$ python3 -q
>>> import numpy as np
>>> from numpy import linalg as LA
>>> np.set_printoptions(precision=1, suppress=True, linewidth=140, sign=" ")
>>> def rd(a):
...     return np.round(a, 1) + 0
... 
>>> W0 = np.loadtxt("block13.csv", delimiter=",")
>>> W0
array([[-5.,  8., -1.,  9.],
       [ 7.,  6.,  3., -9.],
       [ 1.,  6.,  5.,  4.],
       [ 8., -1.,  5.,  0.]])
>>> O, r_ = LA.qr(W0)
>>> rd(O @ r_)
array([[-5.,  8., -1.,  9.],
       [ 7.,  6.,  3., -9.],
       [ 1.,  6.,  5.,  4.],
       [ 8., -1.,  5.,  0.]])
>>> rd(O)
array([[-0.4, -0.7,  0.1,  0.6],
       [ 0.6, -0.5,  0.5, -0.3],
       [ 0.1, -0.5, -0.8, -0.4],
       [ 0.7,  0.1, -0.3,  0.7]])
>>> rd(O.T @ O)
array([[ 1.,  0.,  0.,  0.],
       [ 0.,  1.,  0.,  0.],
       [ 0.,  0.,  1.,  0.],
       [ 0.,  0.,  0.,  1.]])
>>> np.allclose(r_.T @ r_, W0.T @ W0)
True
>>> O.shape, r_.shape
((4, 4), (4, 4))
>>> print(rd(r_))
[[ 11.8   0.    6.   -8.8]
 [  0.  -11.7  -3.   -3.6]
 [  0.    0.   -3.8  -6.9]
 [  0.    0.    0.    6.3]]
>>> rd(np.poly(W0))
array([    1.,    -6.,  -199.,  2072., -3366.])
>>> np.einsum("ij,ji->", W0, W0)
np.float64(434.0)
>>> print(rd(LA.det(W0[::-1])))
-3366.0
>>> r0 = np.array([0, -8, 2, -3])
>>> B = W0 + np.outer(r0, np.eye(4)[3])
>>> rd(LA.det(B) / LA.det(W0)), rd(1 + LA.solve(W0, r0)[3])
(np.float64(0.9), np.float64(0.9))
>>> LA.matrix_rank(B - W0)
np.int64(1)
>>> print(B)
[[ -5.   8.  -1.   9.]
 [  7.   6.   3. -17.]
 [  1.   6.   5.   6.]
 [  8.  -1.   5.  -3.]]
>>> W = np.array([[-2, 1], [1, 2], [2, -1], [-1, 0]])
>>> b = np.array([1, 0])
>>> hid = np.maximum(B @ W + b, 0)
>>> hid
array([[  8.,  12.],
       [ 16.,  16.],
       [  9.,   8.],
       [  0.,   1.]])
>>> cent = np.array([[2, 0], [2, 2]])
>>> print(W @ cent)
[[-2  2]
 [ 6  4]
 [ 2 -2]
 [-2  0]]
>>> print((hid @ cent).round(6).argmax(axis=1))
[ 0  0  0  0]
>>> B = np.array([[2, 4, 2], [0, 3, 0]])
>>> cent = np.kron(B, W0)
>>> print(cent.shape)
(8, 12)
>>> cent
array([[-10.,  16.,  -2.,  18., -20.,  32.,  -4.,  36., -10.,  16.,  -2.,  18.],
       [ 14.,  12.,   6., -18.,  28.,  24.,  12., -36.,  14.,  12.,   6., -18.],
       [  2.,  12.,  10.,   8.,   4.,  24.,  20.,  16.,   2.,  12.,  10.,   8.],
       [ 16.,  -2.,  10.,   0.,  32.,  -4.,  20.,   0.,  16.,  -2.,  10.,   0.],
       [ -0.,   0.,  -0.,   0., -15.,  24.,  -3.,  27.,  -0.,   0.,  -0.,   0.],
       [  0.,   0.,   0.,  -0.,  21.,  18.,   9., -27.,   0.,   0.,   0.,  -0.],
       [  0.,   0.,   0.,   0.,   3.,  18.,  15.,  12.,   0.,   0.,   0.,   0.],
       [  0.,  -0.,   0.,   0.,  24.,  -3.,  15.,   0.,   0.,  -0.,   0.,   0.]])
>>> X = np.loadtxt("mat.csv", delimiter=",")
>>> X
array([[  0. ,  11. , -14.5,   2. ,  10. ,   3.5],
       [  1.6,  -1.9,  -1.1,   1.8,  -0.5,   0.6],
       [  0.3,   1.7,  -0.4,   2.1,  -0.2,  -0.1],
       [ -0.7,   1.5,   0.1,  -0.3,   0.2,   0.6],
       [ -1.5,  -0.1,  -1.6,   1.3,  -1.1,   0. ],
       [  2.2,  -1.6,  -0.4,   0.7,   1.7,   0.3],
       [ -0.7,   0.9,   0.1,  -0.6,   0.2,   0.9],
       [  2.5,  -0.4,  -0.8,   0.9,  -2. ,  -1. ],
       [ -1. ,  -0.4,  -1.2,   0.6,  -1.4,  -1.7],
       [  0.2,  -0.6,   1.7,  -0.8,   0.5,  -0.1],
       [ -1.1,   1.5,  -0.2,  -0.4,  -2.6,   0.9],
       [  0.2,   0.9,   1.5,  -0.2,  -0.4,   1. ],
       [ -0.6,  -0.5,  -1.1,  -0.7,   0.2,   0.8],
       [ -0.7,   0.3,  -1. ,   1.3,   0.7,  -1.2],
       [  0.7,   0. ,  -1.4,   0.3,   0.9,   0. ],
       [ -0.3,   1.1,  -1.3,  -0.8,   2.3,   1.4],
       [ -1.3,  -1.8,   0.1,   0.8,   0.9,  -0.4],
       [  1.4,  -0.1,   0.8,  -1. ,  -1. ,   0. ],
       [ -2.5,  -1. ,   0. ,   0.3,  -0.9,   0.7],
       [ -2.1,   1.3,   0.2,   1. ,  -1.4,   0.1],
       [ -1.4,   0.2,  -1.1,   0.7,  -0.2,  -1.8],
       [  0.7,  -0.7,   1.2,  -0.5,  -0.9,  -0.2],
       [  2. ,  -1.1,   0. ,   1.3,  -1.2,  -1. ],
       [  0.6,  -0.5,  -0.7,  -0.3,   0.7,  -0.2],
       [ -1.2,  -0.7,  -0.8,   0.1,   0.5,   1.3]])
>>> cen = X - X.mean(axis=0)
>>> left, s, vt = LA.svd(cen, full_matrices=False)
>>> print(rd(vt[0] * np.sign(vt[0, np.abs(vt[0]).argmax()])))
[ 0.  -0.5  0.7 -0.1 -0.5 -0.2]
>>> LA.matrix_rank(cen)
np.int64(6)
>>> rd(s ** 2 / (s ** 2).sum())
array([ 0.8,  0.1,  0.1,  0. ,  0. ,  0. ])
>>> print(np.abs(left[:, 0]).argmax())
0
>>> B = np.c_[X[:, :5] @ np.array([[4, 5, 5, -1, 2],
...     [-1, 3, -3, 4, 3],
...     [5, 1, 4, 1, -4],
...     [1, -5, 0, -5, -2],
...     [-1, 3, -5, -4, -5]]), np.array([3, -3, -1, 4, 5, 5, 1, 4, -1, -2, -1, -5, -4, 5, 2, -3, 1, -3, 0, 1, 4, 1, -2, 3, -1])]
>>> rd(B)
array([[ -91.5,   38.5, -141. ,  -20.5,   37. ,    3. ],
       [   5.1,   -9.3,   11.8,  -17.3,    0.8,   -3. ],
       [  -0.2,   -4.9,   -4.2,   -3.6,    4.1,   -1. ],
       [  -4.3,    3.2,   -8.6,    7.5,    2.3,    4. ],
       [ -11.5,  -19.2,   -8.1,   -2.6,    6. ,    5. ],
       [   7.4,    7.4,    5.7,  -19.3,   -8.7,    5. ],
       [  -4. ,    2.9,   -6.8,    6.6,    1.1,    1. ],
       [   9.3,    0. ,   20.5,   -1.4,   15.2,    4. ],
       [  -7.6,  -14.6,   -1.6,    0.8,    7.4,   -1. ],
       [   8.6,    6.4,    7.1,    1.1,   -9.1,   -2. ],
       [  -4.7,   -7. ,    2.2,   19.3,   16.9,   -1. ],
       [   7.6,    5. ,    6.3,    7.5,   -0.5,   -5. ],
       [  -8.3,   -1.5,   -6.9,    0.2,    2.1,   -4. ],
       [  -7.5,   -8. ,  -11.9,   -8.4,   -2.6,    5. ],
       [  -4.8,    3.3,   -6.6,   -7.2,    1.9,    2. ],
       [ -11.9,   11.4,  -21.5,   -1.8,   -2. ,   -3. ],
       [  -3. ,  -13.1,   -5.2,  -13.4,  -14.5,    1. ],
       [   9.7,    9.5,   15.5,    8. ,    6.3,   -3. ],
       [  -7.8,  -19.7,   -5. ,    0.6,   -4.1,    0. ],
       [  -6.3,  -15.6,   -6.6,    8.1,    3.9,    1. ],
       [ -10.4,  -11.6,  -11. ,   -1.6,    1.8,    4. ],
       [   9.9,    2.4,   14.9,    3.8,    0. ,    1. ],
       [  11.6,   -3.4,   19.3,   -8.1,    4.1,   -2. ],
       [  -1.6,    4.4,   -1.8,   -4.6,   -0.4,    3. ],
       [  -8.5,   -7.9,   -9.6,   -4.9,   -4. ,   -1. ]])
>>> LA.matrix_rank(np.c_[X, B])
np.int64(7)
>>> rd(LA.lstsq(X, B[:, 0])[0])
array([ 4., -1.,  5.,  1., -1.,  0.])
>>> rd(LA.norm(LA.qr(X)[0].T @ B, axis=0) ** 2 / ((B ** 2).sum(axis=0) + 1e-12))
array([ 1. ,  1. ,  1. ,  1. ,  1. ,  0.3])
